$ python -q
>>> import numpy as np
>>> np.set_printoptions(precision=2, suppress=True, linewidth=160, sign=" ")
>>> rd = lambda a: np.round(a, 2) + 0
>>> feats = np.load("data.npy")
>>> feats
array([[ 4.01, -3.05, -6.91,  6.96,  4.95],
       [ 3.98, -3.  , -7.09,  7.08,  4.97],
       [ 4.03, -3.02, -6.95,  7.  ,  5.07],
       [ 3.94, -2.94, -7.01,  7.  ,  5.02],
       [ 4.07, -3.01, -7.08,  6.95,  4.98],
       [ 4.06, -2.91, -6.96,  7.11,  5.06],
       [ 3.92, -2.99, -7.04,  6.96,  4.97],
       [ 4.02, -2.94, -6.95,  6.94,  5.04],
       [ 8.01, -2.99,  6.98,  2.02, -0.01],
       [ 7.99, -3.01,  7.03,  2.  ,  0.  ],
       [ 7.99, -3.06,  7.  ,  2.07, -0.01],
       [ 7.95, -2.9 ,  6.96,  1.93, -0.03],
       [ 7.97, -2.93,  6.94,  2.03,  0.02],
       [ 7.96, -2.93,  6.99,  2.02,  0.  ],
       [ 8.06, -2.96,  6.98,  1.96,  0.13],
       [ 7.95, -2.96,  7.05,  2.02, -0.07]])
>>> x = np.array([0, 2, 1, 1, 2])
>>> y = feats @ x
>>> rd(np.linalg.lstsq(feats, y)[0])
array([ 0.,  2.,  1.,  1.,  2.])
>>> rd(np.linalg.pinv(feats) @ feats)
array([[ 1.,  0.,  0.,  0.,  0.],
       [ 0.,  1.,  0.,  0.,  0.],
       [ 0.,  0.,  1.,  0.,  0.],
       [ 0.,  0.,  0.,  1.,  0.],
       [ 0.,  0.,  0.,  0.,  1.]])
>>> rng = np.random.default_rng(85164)
>>> y = y + 0.02 * rng.normal(size=16)
>>> rd(y)
array([ 3.82,  3.9 ,  4.13,  4.16,  3.83,  4.45,  3.88,  4.19,  2.94,  3.01,  2.89,  3.02,  3.15,  3.18,  3.28,  3.01])
>>> beta, *_ = np.linalg.lstsq(feats, y)
>>> rd(feats.T @ (y - feats @ beta))
array([ 0.,  0.,  0.,  0.,  0.])
>>> rd(beta)
array([ 0.1 ,  2.2 ,  0.97,  0.98,  2.02])
>>> x = np.array([0, 4, 4, 3, 5])
>>> np.sign((feats @ x).round(6))
array([ 1.,  1.,  1.,  1.,  1.,  1.,  1.,  1.,  1.,  1.,  1.,  1.,  1.,  1.,  1.,  1.])
>>> feats @ np.eye(5)[1]
array([-3.05, -3.  , -3.02, -2.94, -3.01, -2.91, -2.99, -2.94, -2.99, -3.01, -3.06, -2.9 , -2.93, -2.93, -2.96, -2.96])
>>> np.linalg.norm(feats @ x) <= np.linalg.norm(feats, 2) * np.linalg.norm(x) + 1e-9
np.True_
>>> (feats @ x).argmax()
np.int64(14)
>>> A2 = np.array([[2, 2], [1, -2], [2, -1], [0, 1], [-1, 0]])
>>> rd(np.einsum("ij->j", feats))
array([ 95.91, -47.6 ,  -0.06,  72.05,  40.09])
>>> np.vstack([feats, A2.T]).shape
(18, 5)
>>> np.linalg.matrix_rank(np.vstack([feats, A2.T]))
np.int64(5)
>>> np.linalg.matrix_rank(feats @ A2)
np.int64(2)
>>> cen = feats - feats.mean(axis=1)
Traceback (most recent call last):
  File "<python-input-25>", line 1, in <module>
    cen = feats - feats.mean(axis=1)
          ~~~~~~^~~~~~~~~~~~~~~~~~~~
ValueError: operands could not be broadcast together with shapes (16,5) (16,) 
>>> cen = feats - feats.mean(axis=0)
>>> U, sig, vt = np.linalg.svd(cen, full_matrices=False)
>>> rd(sig)
array([ 32.35,   0.23,   0.21,   0.18,   0.12])
>>> np.abs(U[:, 0]).argmax()
np.int64(1)
>>> np.linalg.matrix_rank(cen)
np.int64(5)
>>> rd(vt[0] * np.sign(vt[0, np.abs(vt[0]).argmax()]))
array([ 0.25,  0.  ,  0.87, -0.31, -0.31])
>>> rd(cen.mean(axis=0))
array([ 0.,  0.,  0.,  0.,  0.])
>>> np.abs(vt[0]).argmax()
np.int64(2)
>>> np.searchsorted(np.cumsum(sig ** 2) / (sig ** 2).sum(), 0.9) + 1
np.int64(1)
>>> rd((sig ** 2).sum() ** 2 / (sig ** 4).sum())
np.float64(1.0)
>>> lab = feats[:, 2] > np.median(feats[:, 2])
>>> u = feats[lab].mean(axis=0) - feats[~lab].mean(axis=0)
>>> ((feats - feats.mean(axis=0)) @ u > 0).astype(int)
array([ 0,  0,  0,  0,  0,  0,  0,  0,  1,  1,  1,  1,  1,  1,  1,  1])
>>> (((feats - feats.mean(axis=0)) @ u > 0) == lab).mean()
np.float64(1.0)
>>> np.argsort(-np.abs(u).round(6), kind="stable")
array([ 2,  4,  3,  0,  1])
>>> lab.astype(int)
array([ 0,  0,  0,  0,  0,  0,  0,  0,  1,  1,  1,  1,  1,  1,  1,  1])
>>> F = np.loadtxt("a.csv", delimiter=",")
>>> F
array([[-1.,  2., -1.,  0., -1., -2., -1., -1.],
       [-2., -1., -1., -2.,  0.,  2.,  2., -1.],
       [ 0.,  0., -2.,  0., -1.,  0.,  0.,  0.],
       [ 2., -2., -2.,  0., -2., -2., -2.,  0.],
       [-1.,  2.,  2.,  0.,  0., -1.,  1.,  1.],
       [ 0., -1., -2., -1., -1.,  0., -1.,  2.],
       [-2., -1., -1., -2.,  0., -1.,  0., -2.],
       [-1.,  2.,  1.,  1., -1., -1., -2.,  2.]])
>>> q, r_ = np.linalg.qr(F)
>>> rd(q.T @ q)
array([[ 1.,  0.,  0.,  0.,  0.,  0.,  0.,  0.],
       [ 0.,  1.,  0.,  0.,  0.,  0.,  0.,  0.],
       [ 0.,  0.,  1.,  0.,  0.,  0.,  0.,  0.],
       [ 0.,  0.,  0.,  1.,  0.,  0.,  0.,  0.],
       [ 0.,  0.,  0.,  0.,  1.,  0.,  0.,  0.],
       [ 0.,  0.,  0.,  0.,  0.,  1.,  0.,  0.],
       [ 0.,  0.,  0.,  0.,  0.,  0.,  1.,  0.],
       [ 0.,  0.,  0.,  0.,  0.,  0.,  0.,  1.]])
>>> rd(q @ r_)
array([[-1.,  2., -1.,  0., -1., -2., -1., -1.],
       [-2., -1., -1., -2.,  0.,  2.,  2., -1.],
       [ 0.,  0., -2.,  0., -1.,  0.,  0.,  0.],
       [ 2., -2., -2.,  0., -2., -2., -2.,  0.],
       [-1.,  2.,  2.,  0.,  0., -1.,  1.,  1.],
       [ 0., -1., -2., -1., -1.,  0., -1.,  2.],
       [-2., -1., -1., -2.,  0., -1.,  0., -2.],
       [-1.,  2.,  1.,  1., -1., -1., -2.,  2.]])
